$ python3 -q
>>> import numpy as np
>>> np.set_printoptions(precision=3, suppress=True, linewidth=200, legacy="1.25")
>>> def tidy(a):
...     return np.round(a, 3) + 0
... 
>>> mat = np.loadtxt("data.csv", delimiter=",")
>>> mat
array([[-0.044, -2.808, -4.137],
       [ 1.625, -2.157,  4.208],
       [-1.135, -1.778,  4.533],
       [ 4.143, -1.853, -2.098],
       [ 4.357, -1.069, -2.208],
       [-0.946,  0.607, -4.872],
       [-3.581, -3.386, -0.844],
       [ 4.234, -0.961,  2.479],
       [-3.11 , -3.12 , -2.366],
       [ 0.695, -4.948,  0.193],
       [-0.819,  1.163, -4.794],
       [-4.82 ,  0.643, -1.164],
       [ 2.534,  2.346, -3.616],
       [ 3.321,  3.481, -1.361],
       [ 1.986,  2.314, -3.963],
       [-1.781, -2.202,  4.12 ],
       [-4.206, -2.294, -1.431],
       [-1.218, -4.508,  1.787],
       [-4.583,  1.478, -1.345]])
>>> W = np.array([[1, 6, 3], [-4, 0, -9], [-2, 3, 0]])
>>> c = np.array([3, 0, 0])
>>> hid = np.maximum(mat @ W + c, 0)
>>> np.linalg.matrix_rank(hid)
3
>>> basis = np.array([[0, 0], [0, 1], [1, 0]])
>>> W @ basis
array([[ 3,  6],
       [-9,  0],
       [ 0,  3]])
>>> J = np.loadtxt("mat.csv", delimiter=",")
>>> J
array([[ 0.553, -1.588, -2.182, -1.223],
       [ 5.018,  0.621,  0.196, -2.329],
       [ 5.843,  2.39 , -2.423,  1.612],
       [ 1.32 , -3.876, -1.516,  1.345],
       [-3.912, -0.745,  1.588,  1.312],
       [-3.24 , -8.021,  2.341, -0.629],
       [-3.115,  1.803, -0.115,  4.293],
       [-3.935,  3.097,  4.169, -1.338],
       [ 3.027,  3.277,  0.799,  0.631],
       [ 0.701, -5.553, -1.688,  0.374],
       [-1.522,  1.156, -0.668, -2.467],
       [-4.636, -4.652, -1.644, -1.455],
       [ 0.57 ,  4.336, -2.252, -1.545],
       [-0.756,  2.65 ,  2.49 ,  1.377],
       [-2.835, -1.734, -2.542,  0.944],
       [-2.94 ,  2.585, -0.528,  3.199],
       [-2.305, -0.08 , -3.444, -1.959],
       [ 4.244,  4.803,  0.889,  0.203],
       [-1.832, -2.856,  3.095, -2.555],
       [ 1.609,  1.104, -0.161,  1.378],
       [ 2.211,  2.396, -1.509, -0.235],
       [-2.608, -1.761,  2.04 , -0.503]])
>>> M2 = np.c_[J[:, :2] @ np.array([[-1, 3], [-3, -1]]), np.array([-3, -1, 0, 0, -1, 1, 1, 1, -3, 2, -2, -3, -2, -3, 1, -1, 0, 1, -3, 1, -1, -1])]
>>> tidy(M2)
array([[  4.211,   3.247,  -3.   ],
       [ -6.881,  14.433,  -1.   ],
       [-13.013,  15.139,   0.   ],
       [ 10.308,   7.836,   0.   ],
       [  6.147, -10.991,  -1.   ],
       [ 27.303,  -1.699,   1.   ],
       [ -2.294, -11.148,   1.   ],
       [ -5.356, -14.902,   1.   ],
       [-12.858,   5.804,  -3.   ],
       [ 15.958,   7.656,   2.   ],
       [ -1.946,  -5.722,  -2.   ],
       [ 18.592,  -9.256,  -3.   ],
       [-13.578,  -2.626,  -2.   ],
       [ -7.194,  -4.918,  -3.   ],
       [  8.037,  -6.771,   1.   ],
       [ -4.815, -11.405,  -1.   ],
       [  2.545,  -6.835,   0.   ],
       [-18.653,   7.929,   1.   ],
       [ 10.4  ,  -2.64 ,  -3.   ],
       [ -4.921,   3.723,   1.   ],
       [ -9.399,   4.237,  -1.   ],
       [  7.891,  -6.063,  -1.   ]])
>>> tidy(np.linalg.norm(np.linalg.qr(J)[0].T @ M2, axis=0) ** 2 / ((M2 ** 2).sum(axis=0) + 1e-12))
array([1.   , 1.   , 0.158])
>>> np.linalg.matrix_rank(M2)
3
>>> tidy(np.linalg.lstsq(J, M2[:, 0])[0])
array([-1., -3.,  0.,  0.])
>>> tidy(np.linalg.norm(J))
24.683
>>> np.unravel_index(np.abs(J).argmax(), J.shape)
(5, 1)
>>> x = np.array([4, 1, 5, 4])
>>> y = J @ x
>>> tidy(np.linalg.lstsq(J, y)[0])
array([4., 1., 5., 4.])
>>> rng = np.random.default_rng(773676)
>>> y = y + 0.05 * rng.normal(size=22)
>>> tidy(y)
array([-15.167,  12.261,  20.162,  -0.761,  -3.243, -11.829,   5.993,   2.822,  21.913,  -9.689, -18.15 , -37.159, -10.836,  17.632, -22.024,   1.041, -34.294,  27.037,  -4.927,  12.19 ,   2.725,
        -4.002])
>>> c, *_ = np.linalg.lstsq(J, y)
>>> c.round()
array([4., 1., 5., 4.])
>>> tidy(np.linalg.norm(y - J @ c))
0.171
>>> E = np.load("m.npy")
>>> E
array([[-1.3  , -0.3  , -1.   , -0.903],
       [-1.8  , -1.3  , -0.5  , -3.896],
       [-1.8  , -1.6  , -0.3  , -4.773],
       [ 1.3  , -1.   , -0.6  , -3.013],
       [ 2.2  ,  0.8  , -0.1  ,  2.401],
       [-0.4  ,  0.2  , -0.3  ,  0.588],
       [-1.1  ,  0.4  , -0.9  ,  1.188],
       [-0.1  ,  0.7  ,  0.1  ,  2.123],
       [ 0.3  ,  0.5  ,  0.1  ,  1.528],
       [ 1.2  ,  1.1  , -0.9  ,  3.289],
       [ 0.4  ,  0.5  ,  0.9  ,  1.456]])
>>> cen = (E - E.mean(axis=0)) / E.std(axis=0)
>>> cen.std(axis=0)
array([1., 1., 1., 1.])
>>> c = np.linalg.lstsq(np.delete(cen, 0, axis=1), cen[:, 0])[0]
>>> tidy(1 - np.var(cen[:, 0] - np.delete(cen, 0, axis=1) @ c))
0.374
>>> gram = np.cov(J, rowvar=False)
>>> tidy(J.std(axis=0))
array([3.023, 3.322, 2.037, 1.789])
>>> gram.shape
(4, 4)
>>> tidy(np.linalg.eigvalsh(gram)[::-1])
array([14.793,  7.264,  3.864,  2.91 ])
>>> tidy(np.polyfit(J[:, 2], J[:, 1], 1))
array([ 0.037, -0.024])
>>> np.argwhere(np.triu(np.abs(np.corrcoef(J.T)) > 0.8, 1))
array([], shape=(0, 2), dtype=int64)
>>> tidy(np.corrcoef(J[:, 2], J[:, 1])[0, 1])
0.023
>>> cen = E - E.mean(axis=0)
>>> left, sig, Vh = np.linalg.svd(cen, full_matrices=False)
>>> np.abs(Vh[0]).argmax()
3
>>> np.searchsorted(np.cumsum(sig ** 2) / (sig ** 2).sum(), 0.9) + 1
2
>>> np.linalg.matrix_rank(cen)
4
>>> np.abs(left[:, 0]).argmax()
2
>>> M = np.loadtxt("a.csv", delimiter=",")
>>> M
array([[17.747,  1.984, -7.598, 17.437],
       [ 1.495, 10.289,  7.86 , 25.592],
       [ 1.194, 12.343,  9.363, 23.226],
       [-6.815, 11.168,  3.92 , 17.953],
       [20.055,  3.242, -5.508, 16.413],
       [16.405,  0.432, -8.082, 16.481],
       [-7.651, 10.411,  3.722, 18.706],
       [-6.665, 11.594,  2.541, 18.318],
       [17.933,  1.244, -5.125, 17.727],
       [-1.028, 11.535,  7.539, 21.541],
       [17.573,  0.719, -5.124, 18.015],
       [-0.705, 12.204,  7.618, 23.474],
       [-7.536, 10.117,  3.112, 16.498],
       [17.258,  2.827, -7.38 , 18.513],
       [ 0.666, 11.363,  8.619, 25.326],
       [16.201,  2.917, -8.2  , 17.347],
       [-0.226, 13.407, 10.434, 23.209],
       [ 0.488, 11.266,  8.308, 24.539],
       [-0.838, 13.876,  7.626, 22.423],
       [ 1.118, 13.066,  9.884, 23.83 ],
       [-6.7  , 11.457,  3.454, 16.815],
       [-7.246, 11.358,  3.398, 16.929],
       [-0.928, 14.28 ,  7.898, 25.021],
       [-6.447,  9.819,  3.624, 17.133],
       [-1.878, 11.413,  8.963, 24.075],
       [ 0.588, 12.29 ,  8.505, 22.712],
       [-5.467, 11.401,  4.481, 17.244],
       [-5.549,  9.12 ,  4.372, 19.744],
       [-0.665, 13.302,  8.465, 24.794]])
>>> gram = np.cov(M, rowvar=False)
>>> np.median(M, axis=0)
array([-0.665, 11.358,  4.372, 18.706])
>>> tidy(M.std(axis=0))
array([9.213, 4.364, 6.118, 3.272])
>>> tidy(gram)
array([[ 87.919, -35.772, -44.513,  -7.2  ],
       [-35.772,  19.724,  26.078,   8.903],
       [-44.513,  26.078,  38.766,  15.629],
       [ -7.2  ,   8.903,  15.629,  11.088]])
>>> tidy(np.polyfit(M[:, 0], M[:, 3], 1))
array([-0.082, 20.557])
>>> z = rng.permutation(4)
>>> M2 = M[:, z] * rng.choice([-1, 1], 4)
>>> M2
array([[ 17.437,  -7.598,   1.984, -17.747],
       [ 25.592,   7.86 ,  10.289,  -1.495],
       [ 23.226,   9.363,  12.343,  -1.194],
       [ 17.953,   3.92 ,  11.168,   6.815],
       [ 16.413,  -5.508,   3.242, -20.055],
       [ 16.481,  -8.082,   0.432, -16.405],
       [ 18.706,   3.722,  10.411,   7.651],
       [ 18.318,   2.541,  11.594,   6.665],
       [ 17.727,  -5.125,   1.244, -17.933],
       [ 21.541,   7.539,  11.535,   1.028],
       [ 18.015,  -5.124,   0.719, -17.573],
       [ 23.474,   7.618,  12.204,   0.705],
       [ 16.498,   3.112,  10.117,   7.536],
       [ 18.513,  -7.38 ,   2.827, -17.258],
       [ 25.326,   8.619,  11.363,  -0.666],
       [ 17.347,  -8.2  ,   2.917, -16.201],
       [ 23.209,  10.434,  13.407,   0.226],
       [ 24.539,   8.308,  11.266,  -0.488],
       [ 22.423,   7.626,  13.876,   0.838],
       [ 23.83 ,   9.884,  13.066,  -1.118],
       [ 16.815,   3.454,  11.457,   6.7  ],
       [ 16.929,   3.398,  11.358,   7.246],
       [ 25.021,   7.898,  14.28 ,   0.928],
       [ 17.133,   3.624,   9.819,   6.447],
       [ 24.075,   8.963,  11.413,   1.878],
       [ 22.712,   8.505,  12.29 ,  -0.588],
       [ 17.244,   4.481,  11.401,   5.467],
       [ 19.744,   4.372,   9.12 ,   5.549],
       [ 24.794,   8.465,  13.302,   0.665]])
>>> left, _, Vh = np.linalg.svd(M.T @ M2)
>>> tidy(np.linalg.lstsq(M, M2)[0])
array([[ 0.,  0.,  0., -1.],
       [ 0.,  0.,  1.,  0.],
       [ 0.,  1.,  0.,  0.],
       [ 1.,  0.,  0.,  0.]])
>>> z
array([3, 2, 1, 0])
>>> feats = np.array([[-1, 0, -2, -1, 0], [1, -2, 0, 1, -1], [1, 1, 1, 0, 2]])
>>> feats[:, 4] = 4 * feats[:, 0]
>>> feats
array([[-1,  0, -2, -1, -4],
       [ 1, -2,  0,  1,  4],
       [ 1,  1,  1,  0,  4]])
>>> # column 4 dominates
>>> x = np.array([2, -3, 3, -2, 1])
>>> h1 = np.maximum(feats @ x, 0)
>>> np.maximum(feats @ x, 0) - np.maximum(-feats @ x, 0)
array([-10,  10,   6])
>>> feats * (h1 > 1e-9)[:, None]
array([[ 0,  0,  0,  0,  0],
       [ 1, -2,  0,  1,  4],
       [ 1,  1,  1,  0,  4]])
>>> tidy(np.tanh(feats @ x))
array([-1.,  1.,  1.])
>>> np.maximum(feats @ (3 * x), 0)
array([ 0, 30, 18])
>>> x = np.array([-3, -2, -1, 2, -3])
>>> (feats * x).sum(axis=1)
array([ 15,  -9, -18])
>>> feats @ np.eye(5)[3]
array([-1.,  1.,  0.])
>>> np.einsum("ij,j->i", feats, x)
array([ 15,  -9, -18])
>>> np.linalg.norm(feats @ x) <= np.linalg.norm(feats, 2) * np.linalg.norm(x) + 1e-9
True
>>> feats @ (2 * x)
array([ 30, -18, -36])
>>> feats @ x
array([ 15,  -9, -18])
>>> (feats @ x).argmax()
0
>>> feats * x
array([[  3,   0,   2,  -2,  12],
       [ -3,   4,   0,   2, -12],
       [ -3,  -2,  -1,   0, -12]])
>>> X = np.load("sample15.npy")
>>> tidy(X)
array([[0.5  , 0.   , 0.   , 0.5  , 0.   ],
       [0.5  , 0.5  , 0.   , 0.   , 0.   ],
       [0.   , 0.333, 0.333, 0.   , 0.333],
       [0.25 , 0.   , 0.25 , 0.5  , 0.   ],
       [0.   , 0.   , 0.   , 0.5  , 0.5  ]])
>>> r0 = np.array([-1, 1, 0])
>>> tidy(np.cross(X[2, :3], X[3, :3]))
array([ 0.083,  0.083, -0.083])
>>> tidy(np.convolve(X[2], r0))
array([ 0.   , -0.333,  0.   ,  0.333, -0.333,  0.333,  0.   ])
>>> theta = np.radians(30)
>>> Rm = np.eye(5)
>>> Rm[0, 0] = Rm[1, 1] = np.cos(theta)
>>> Rm[0, 1], Rm[1, 0] = -np.sin(theta), np.sin(theta)
>>> tidy(Rm)
array([[ 0.866, -0.5  ,  0.   ,  0.   ,  0.   ],
       [ 0.5  ,  0.866,  0.   ,  0.   ,  0.   ],
       [ 0.   ,  0.   ,  1.   ,  0.   ,  0.   ],
       [ 0.   ,  0.   ,  0.   ,  1.   ,  0.   ],
       [ 0.   ,  0.   ,  0.   ,  0.   ,  1.   ]])
>>> M2 = X @ Rm.T
>>> tidy(np.linalg.det(Rm)), tidy(np.trace(Rm))
(1.0, 4.732)
>>> np.allclose(X @ X.T, M2 @ M2.T)
True
>>> tidy(M2)
array([[ 0.433,  0.25 ,  0.   ,  0.5  ,  0.   ],
       [ 0.183,  0.683,  0.   ,  0.   ,  0.   ],
       [-0.167,  0.289,  0.333,  0.   ,  0.333],
       [ 0.217,  0.125,  0.25 ,  0.5  ,  0.   ],
       [ 0.   ,  0.   ,  0.   ,  0.5  ,  0.5  ]])
>>> tidy(np.abs(M2 - X).max(axis=0))
array([0.317, 0.25 , 0.   , 0.   , 0.   ])
>>> m1 = np.load("block9.npy")
>>> m1
array([[ -5,   3,   1,   3],
       [ -5, -24,  -3,   4],
       [ -3,  -1, -12,  -2],
       [ -5,  -5,   4, -14]])
>>> M2 = np.linalg.inv(m1)
>>> tidy(np.linalg.inv(M2))
array([[ -5.,   3.,   1.,   3.],
       [ -5., -24.,  -3.,   4.],
       [ -3.,  -1., -12.,  -2.],
       [ -5.,  -5.,   4., -14.]])
>>> tidy(np.linalg.det(m1) * np.linalg.det(M2))
1.0
>>> tidy(np.linalg.slogdet(m1)[0])
1.0
>>> (np.abs(M2) > 1e-9).astype(int)
array([[1, 1, 1, 1],
       [1, 1, 1, 1],
       [1, 1, 1, 1],
       [1, 1, 1, 1]])
>>> tidy(m1 @ M2)
array([[1., 0., 0., 0.],
       [0., 1., 0., 0.],
       [0., 0., 1., 0.],
       [0., 0., 0., 1.]])
>>> tidy(np.linalg.det(m1) * M2)
array([[-4468.,  -332.,  -611.,  -965.],
       [ 1072., -1128.,   325.,  -139.],
       [  788.,    86., -2335.,   527.],
       [ 1438.,   546.,  -565., -1645.]])
>>> m1.sum(axis=1)
array([  2, -28, -18, -20])
>>> np.diff(m1, axis=0)
array([[  0, -27,  -4,   1],
       [  2,  23,  -9,  -6],
       [ -2,  -4,  16, -12]])
>>> np.linalg.matrix_rank(m1)
4
>>> m1 - m1[0]
array([[  0,   0,   0,   0],
       [  0, -27,  -4,   1],
       [  2,  -4, -13,  -5],
       [  0,  -8,   3, -17]])
>>> A = np.load("w.npy")
>>> A
array([[1.   , 0.9  , 0.81 , 0.729],
       [0.9  , 1.   , 0.9  , 0.81 ],
       [0.81 , 0.9  , 1.   , 0.9  ],
       [0.729, 0.81 , 0.9  , 1.   ]])
>>> W = np.array([[2, 1, 4, 4], [9, 0, 1, 4], [5, 0, 1, 6], [0, 0, 5, 1]])
>>> c = np.array([-3, -2, 3, -2])
>>> hid = np.maximum(A @ W + c, 0)
>>> np.linalg.matrix_rank(hid)
3
>>> tidy(hid)
array([[11.15 ,  0.   , 12.355, 11.189],
       [12.3  ,  0.   , 12.55 , 11.81 ],
       [11.72 ,  0.   , 12.64 , 11.74 ],
       [10.248,  0.   , 12.626, 10.556]])
>>> (hid > 0).mean(axis=0)
array([1., 0., 1., 1.])
>>> (hid > 0).astype(int)
array([[1, 0, 1, 1],
       [1, 0, 1, 1],
       [1, 0, 1, 1],
       [1, 0, 1, 1]])
>>> basis = np.array([[1, 0], [1, 2], [0, 0], [0, 1]])
>>> tidy(hid @ basis)
array([[11.15 , 11.189],
       [12.3  , 11.81 ],
       [11.72 , 11.74 ],
       [10.248, 10.556]])
>>> W @ basis
array([[3, 6],
       [9, 4],
       [5, 6],
       [0, 1]])
>>> (hid @ basis).round(6).argmax(axis=1)
array([1, 0, 1, 1])
